$ python -q
>>> import numpy as np
>>> import numpy.linalg as la
>>> np.set_printoptions(precision=4, suppress=True, linewidth=120, sign=" ")
>>> mat = np.load("dump.npy")
>>> mat
array([[-0.3   ,  0.7   , -0.2   , -1.3   ,  0.    ,  0.0775],
       [ 0.    , -0.3   , -0.5   ,  1.2   ,  1.5   , -1.5112],
       [-1.3   ,  0.8   ,  1.6   ,  0.2   , -0.4   ,  0.2591],
       [ 0.5   , -0.5   ,  1.6   , -0.7   ,  0.9   , -0.97  ],
       [ 0.8   ,  1.1   ,  0.4   ,  0.1   ,  1.7   , -1.6047],
       [ 1.1   , -1.2   , -0.1   ,  0.    ,  0.    , -0.1403],
       [ 0.    ,  0.5   , -2.7   , -1.1   ,  0.8   , -0.8107],
       [-2.    ,  0.6   ,  0.4   , -1.2   ,  0.4   , -0.3361],
       [ 0.2   , -1.8   , -0.1   , -0.3   ,  0.4   , -0.4818],
       [-1.    ,  0.3   , -0.6   , -0.8   , -0.2   ,  0.1604],
       [ 0.1   ,  0.1   ,  0.2   , -0.1   ,  0.2   , -0.2754],
       [ 0.    ,  0.2   ,  0.4   ,  1.    ,  0.7   , -0.7807],
       [ 1.4   ,  0.2   ,  0.    ,  1.2   , -0.1   ,  0.0413]])
>>> vec = np.array([2, 1, 0, 1, -1, 0])
>>> rhs = mat @ vec
>>> rhs
array([-1.2, -0.6, -1.2, -1.1,  1.1,  1. , -1.4, -5. , -2.1, -2.3,  0. ,  0.5,  4.3])
>>> np.round(la.lstsq(mat, rhs)[0], 4) + 0
array([ 2.,  1.,  0.,  1., -1.,  0.])
>>> rng = np.random.default_rng(215)
>>> rhs = rhs + 0.05 * rng.normal(size=13)
>>> rhs
array([-1.1832, -0.6177, -1.2095, -1.0813,  1.0459,  0.9035, -1.4007, -5.0594, -2.1238, -2.2363, -0.0379,  0.4975,
        4.33  ])
>>> beta, *_ = la.lstsq(mat, rhs)
>>> beta
array([ 2.0011,  1.0112, -0.0057,  1.0048, -0.9792,  0.0438])
>>> beta.round()
array([ 2.,  1., -0.,  1., -1.,  0.])
>>> np.round(mat.T @ (rhs - mat @ beta), 4) + 0
array([ 0.,  0.,  0.,  0.,  0.,  0.])
>>> [round(float(la.norm(la.solve(mat.T @ mat + lam * np.eye(6), mat.T @ rhs))), 2) for lam in (0, 1, 10, 100)]
[2.65, 2.25, 1.21, 0.24]
>>> round(la.norm(rhs - mat @ beta), 4)
np.float64(0.1364)
